$ ipython --no-banner

In [1]: import numpy as np

In [2]: import numpy.linalg as la

In [3]: np.set_printoptions(precision=2, suppress=True, linewidth=200)

In [4]: m1 = np.load("dump.npy")

In [5]: m1
Out[5]: 
array([[0.17, 0.  , 0.17, 0.  , 0.17, 0.17, 0.  , 0.  , 0.  , 0.17, 0.17],
       [0.  , 0.5 , 0.  , 0.25, 0.25, 0.  , 0.  , 0.  , 0.  , 0.  , 0.  ],
       [0.  , 0.  , 1.  , 0.  , 0.  , 0.  , 0.  , 0.  , 0.  , 0.  , 0.  ],
       [0.17, 0.17, 0.  , 0.17, 0.  , 0.17, 0.17, 0.  , 0.17, 0.  , 0.  ],
       [0.12, 0.  , 0.12, 0.12, 0.25, 0.12, 0.  , 0.  , 0.12, 0.12, 0.  ],
       [0.  , 0.25, 0.  , 0.25, 0.  , 0.25, 0.25, 0.  , 0.  , 0.  , 0.  ],
       [0.2 , 0.  , 0.2 , 0.  , 0.  , 0.  , 0.2 , 0.2 , 0.  , 0.2 , 0.  ],
       [0.  , 0.  , 0.  , 0.  , 0.  , 0.  , 0.  , 0.5 , 0.  , 0.5 , 0.  ],
       [0.  , 0.  , 0.  , 0.25, 0.  , 0.25, 0.  , 0.  , 0.25, 0.  , 0.25],
       [0.  , 0.25, 0.25, 0.  , 0.  , 0.  , 0.  , 0.  , 0.  , 0.5 , 0.  ],
       [0.  , 0.  , 0.  , 0.17, 0.17, 0.17, 0.17, 0.  , 0.17, 0.  , 0.17]])

In [6]: O, vecs = la.qr(m1[:, :2])[0], la.qr(m1[:, 2:])[0]

In [7]: sigma = la.svd(O.T @ vecs, compute_uv=False)

In [8]: np.degrees(np.arccos(sigma.clip(0, 1)))
Out[8]: array([13.52, 37.88])

In [9]: np.round(la.norm(O @ O.T - vecs @ vecs.T, 2), 2)
Out[9]: np.float64(1.0)

In [10]: np.sort(np.abs(la.eigvals(m1)))
Out[10]: array([0.06, 0.19, 0.19, 0.2 , 0.3 , 0.33, 0.33, 0.58, 0.58, 0.92, 1.  ])

In [11]: np.allclose(m1 @ m1.T, m1.T @ m1)
Out[11]: False

In [12]: round(la.det(m1), 2)
Out[12]: np.float64(-0.0)

In [13]: round(np.abs(la.eigvals(m1)).max(), 2)
Out[13]: np.float64(1.0)

In [14]: M = np.load("out11.npy")

In [15]: M
Out[15]: 
array([[-1,  0,  1,  2,  3,  4,  5,  6,  7,  8,  9, 10],
       [11, 12, 13, 14, 15, 16, 17, 18, 19, 20, 21, 22],
       [23, 24, 25, 26, 27, 28, 29, 30, 31, 32, 33, 34],
       [35, 36, 37, 38, 39, 40, 41, 42, 43, 44, 45, 46],
       [47, 48, 49, 50, 51, 52, 53, 54, 55, 56, 57, 58],
       [59, 60, 61, 62, 63, 64, 65, 66, 67, 68, 69, 70],
       [71, 72, 73, 74, 75, 76, 77, 78, 79, 80, 81, 82]])

In [16]: la.lstsq(M[:-1].T, M[-1])[2]
Out[16]: np.int32(2)

In [17]: np.round(M @ la.pinv(M) @ M, 2) + 0
Out[17]: 
array([[-1.,  0.,  1.,  2.,  3.,  4.,  5.,  6.,  7.,  8.,  9., 10.],
       [11., 12., 13., 14., 15., 16., 17., 18., 19., 20., 21., 22.],
       [23., 24., 25., 26., 27., 28., 29., 30., 31., 32., 33., 34.],
       [35., 36., 37., 38., 39., 40., 41., 42., 43., 44., 45., 46.],
       [47., 48., 49., 50., 51., 52., 53., 54., 55., 56., 57., 58.],
       [59., 60., 61., 62., 63., 64., 65., 66., 67., 68., 69., 70.],
       [71., 72., 73., 74., 75., 76., 77., 78., 79., 80., 81., 82.]])

In [18]: np.unique(M.round(6), axis=0).shape
Out[18]: (7, 12)
